>>> import numpy as np
>>> np.set_printoptions(precision=2, suppress=True, linewidth=100, floatmode="fixed")
>>> Z = np.sign(np.array([[0, 0, 3], [2, 0, 2], [0, 3, 2]]))
>>> Y = (np.tril(Z, -1) + np.eye(3)) @ (np.triu(Z, 1) + np.eye(3))
>>> w = np.array([-6, 5, -2])
>>> E = np.rint(Y * w @ np.linalg.inv(Y)) + 0
>>> E
array([[ -2.00,  -4.00,   4.00],
       [-14.00,   8.00,  -3.00],
       [-14.00,  14.00,  -9.00]])
>>> f = np.array([0, 3, 2])
>>> Y = E + np.outer(f, np.eye(3)[0])
>>> round(float(np.linalg.det(Y) / np.linalg.det(E)), 2), round(float(1 + np.linalg.solve(E, f)[0]), 2)
(1.33, 1.33)
>>> np.linalg.matrix_rank(Y - E)
np.int64(1)
>>> Y
array([[ -2.00,  -4.00,   4.00],
       [-11.00,   8.00,  -3.00],
       [-12.00,  14.00,  -9.00]])
>>> Y = np.array([[-2]])
>>> Z = np.array([[1, -1], [-1, 0]])
>>> M = np.block([[Y, np.zeros((1, 2))], [np.zeros((2, 1)), Z]])
>>> M
array([[-2.00,  0.00,  0.00],
       [ 0.00,  1.00, -1.00],
       [ 0.00, -1.00,  0.00]])
>>> f = np.array([-2, 0, 3])
>>> Y = M + np.outer(f, np.eye(3)[0])
>>> np.linalg.matrix_rank(Y - M)
np.int64(1)
>>> round(float(np.linalg.det(Y) / np.linalg.det(M)), 2), np.round(1 + np.linalg.solve(M, f)[0], 2)
(2.0, np.float64(2.0))
>>> w, vecs = np.linalg.eigh(M)
>>> w.sum(), np.trace(M)
(np.float64(-1.0), np.float64(-1.0))
>>> np.round(vecs @ np.diag(w) @ vecs.T, 2) + 0
array([[-2.00,  0.00,  0.00],
       [ 0.00,  1.00, -1.00],
       [ 0.00, -1.00,  0.00]])
>>> np.round(np.linalg.det(M), 2)
np.float64(2.0)
>>> np.sort(np.linalg.eigvals(M).real)
array([-2.00, -0.62,  1.62])
>>> np.flatnonzero(np.linalg.matrix_power((M != 0) + (M.T != 0) + np.eye(3), 3)[2])
array([1, 2])
>>> O, R = np.linalg.qr(M)
>>> np.round(O.T @ O, 2) + 0
array([[1.00, 0.00, 0.00],
       [0.00, 1.00, 0.00],
       [0.00, 0.00, 1.00]])
>>> np.round(O @ R, 2) + 0
array([[-2.00,  0.00,  0.00],
       [ 0.00,  1.00, -1.00],
       [ 0.00, -1.00,  0.00]])
>>> np.round(np.trace(O @ O.T), 2)
np.float64(3.0)
>>> np.abs(np.diag(R))
array([2.00, 1.41, 0.71])
>>> O.shape, R.shape
((3, 3), (3, 3))
>>> A = np.loadtxt("dump.csv", delimiter=",")
>>> A
array([[7.00, 0.00, 0.00, 0.00, 0.00, 0.00],
       [1.00, 8.00, 0.00, 0.00, 0.00, 0.00],
       [5.00, 7.00, 1.00, 0.00, 0.00, 0.00],
       [1.00, 5.00, 1.00, 0.00, 0.00, 0.00],
       [4.00, 9.00, 0.00, 9.00, 6.00, 0.00],
       [7.00, 6.00, 3.00, 3.00, 4.00, 8.00]])
>>> Uu, s, VT = np.linalg.svd(A)
>>> vecs = VT[:(s > 1e-8).sum()]
>>> rng = np.random.default_rng(44945)
>>> x = A[0] + -3 * A[2] + rng.integers(2) * np.eye(6)[4]
>>> x
array([ -8.00, -21.00,  -3.00,   0.00,   1.00,   0.00])
>>> np.round(np.linalg.norm(x - vecs.T @ vecs @ x), 2)
np.float64(0.81)
>>> np.allclose(vecs.T @ vecs @ x, x)
False
>>> np.abs(np.diag(np.linalg.qr(A)[1])) > 1e-9
array([ True,  True,  True,  True,  True, False])
>>> np.linalg.lstsq(A[:-1].T, A[-1])[2]
np.int32(4)
>>> np.unique(A.round(6), axis=0).shape
(6, 6)
>>> np.allclose(A[:-1].T @ np.linalg.lstsq(A[:-1].T, A[-1])[0], A[-1])
False
>>> x = np.array([-4, 4, 1])
>>> a = np.maximum(M @ x, 0)
>>> np.tanh(M @ x)
array([ 1.00,  1.00, -1.00])
>>> np.maximum(M @ (3 * x), 0)
array([24.00,  9.00,  0.00])
>>> np.maximum(M @ x, 0) - np.maximum(-M @ x, 0)
array([ 8.00,  3.00, -4.00])
>>> M.T @ a
array([-16.00,   3.00,  -3.00])
>>> z = rng.permutation(6)
>>> z
array([3, 2, 5, 4, 1, 0])
>>> Y = A[z][:, z]
>>> Y
array([[0.00, 1.00, 0.00, 0.00, 5.00, 1.00],
       [0.00, 1.00, 0.00, 0.00, 7.00, 5.00],
       [3.00, 3.00, 8.00, 4.00, 6.00, 7.00],
       [9.00, 0.00, 0.00, 6.00, 9.00, 4.00],
       [0.00, 0.00, 0.00, 0.00, 8.00, 1.00],
       [0.00, 0.00, 0.00, 0.00, 0.00, 7.00]])
>>> np.sort(np.abs(np.linalg.eigvals(Y)))
array([0.00, 1.00, 6.00, 7.00, 8.00, 8.00])
>>> np.diag(Y)
array([0.00, 1.00, 8.00, 6.00, 8.00, 7.00])
>>> rk = np.linalg.matrix_rank(Y)
>>> rk
np.int64(5)
>>> N = np.linalg.svd(Y)[2][rk:].T
>>> N.shape
(6, 1)
>>> [int(np.linalg.matrix_rank(np.delete(Y, i, axis=0))) for i in range(6)]
[5, 5, 4, 4, 5, 5]
>>> np.linalg.matrix_rank(Y.T @ Y), np.linalg.matrix_rank(Y @ Y.T)
(np.int64(5), np.int64(5))
>>> np.round(Y @ N, 2) + 0
array([[0.00],
       [0.00],
       [0.00],
       [0.00],
       [0.00],
       [0.00]])
>>> [int(np.linalg.matrix_rank(Y[:i])) for i in range(1, len(Y) + 1)]
[1, 2, 3, 4, 5, 5]
>>> X = np.load("a.npy")
>>> X
array([[ 1.00,  0.00,  0.00,  0.00,  0.00,  0.00,  0.00,  0.00],
       [ 0.00,  1.00,  0.00,  0.00,  0.00,  0.00,  0.00,  0.00],
       [ 0.00,  0.00,  1.00,  0.00,  0.00,  0.00,  0.00,  0.00],
       [ 0.00,  0.00,  0.00,  1.00,  0.00,  0.00,  0.00,  0.00],
       [ 0.00,  0.00,  0.00,  0.00, -0.71,  0.71,  0.00,  0.00],
       [ 0.00,  0.00,  0.00,  0.00, -0.71, -0.71,  0.00,  0.00],
       [ 0.00,  0.00,  0.00,  0.00,  0.00,  0.00,  1.00,  0.00],
       [ 0.00,  0.00,  0.00,  0.00,  0.00,  0.00,  0.00,  1.00]])
>>> # splits into 7 blocks
>>> np.round(X.T @ X, 2) + 0
array([[1.00, 0.00, 0.00, 0.00, 0.00, 0.00, 0.00, 0.00],
       [0.00, 1.00, 0.00, 0.00, 0.00, 0.00, 0.00, 0.00],
       [0.00, 0.00, 1.00, 0.00, 0.00, 0.00, 0.00, 0.00],
       [0.00, 0.00, 0.00, 1.00, 0.00, 0.00, 0.00, 0.00],
       [0.00, 0.00, 0.00, 0.00, 1.00, 0.00, 0.00, 0.00],
       [0.00, 0.00, 0.00, 0.00, 0.00, 1.00, 0.00, 0.00],
       [0.00, 0.00, 0.00, 0.00, 0.00, 0.00, 1.00, 0.00],
       [0.00, 0.00, 0.00, 0.00, 0.00, 0.00, 0.00, 1.00]])
>>> K = np.load("block8.npy")
>>> K
array([[5.00, 1.00, 0.00, 0.00, 0.00, 0.00],
       [0.00, 5.00, 1.00, 0.00, 0.00, 0.00],
       [0.00, 0.00, 5.00, 1.00, 0.00, 0.00],
       [0.00, 0.00, 0.00, 5.00, 1.00, 0.00],
       [0.00, 0.00, 0.00, 0.00, 5.00, 1.00],
       [0.00, 0.00, 0.00, 0.00, 0.00, 5.00]])
>>> z = rng.permutation(6)
>>> z
array([2, 4, 1, 5, 3, 0])
>>> Y = K[z][:, z]
>>> np.sort(np.abs(np.linalg.eigvals(Y)))
array([5.00, 5.00, 5.00, 5.00, 5.00, 5.00])
>>> np.round(np.linalg.det(Y), 2), round(np.linalg.det(K[z]), 2)
(np.float64(15625.0), np.float64(-15625.0))
>>> np.trace(Y)
np.float64(30.0)
>>> np.diag(Y)
array([5.00, 5.00, 5.00, 5.00, 5.00, 5.00])
>>> np.allclose(Y, K)
False
>>> np.argsort(-np.linalg.norm(A, axis=0).round(6), kind="stable")[:3]
array([1, 0, 3])
>>> np.linalg.matrix_rank(A, rtol=0.1)
np.int64(4)
>>> (K + K.T) / 2
array([[5.00, 0.50, 0.00, 0.00, 0.00, 0.00],
       [0.50, 5.00, 0.50, 0.00, 0.00, 0.00],
       [0.00, 0.50, 5.00, 0.50, 0.00, 0.00],
       [0.00, 0.00, 0.50, 5.00, 0.50, 0.00],
       [0.00, 0.00, 0.00, 0.50, 5.00, 0.50],
       [0.00, 0.00, 0.00, 0.00, 0.50, 5.00]])
>>> K @ K
array([[25.00, 10.00,  1.00,  0.00,  0.00,  0.00],
       [ 0.00, 25.00, 10.00,  1.00,  0.00,  0.00],
       [ 0.00,  0.00, 25.00, 10.00,  1.00,  0.00],
       [ 0.00,  0.00,  0.00, 25.00, 10.00,  1.00],
       [ 0.00,  0.00,  0.00,  0.00, 25.00, 10.00],
       [ 0.00,  0.00,  0.00,  0.00,  0.00, 25.00]])
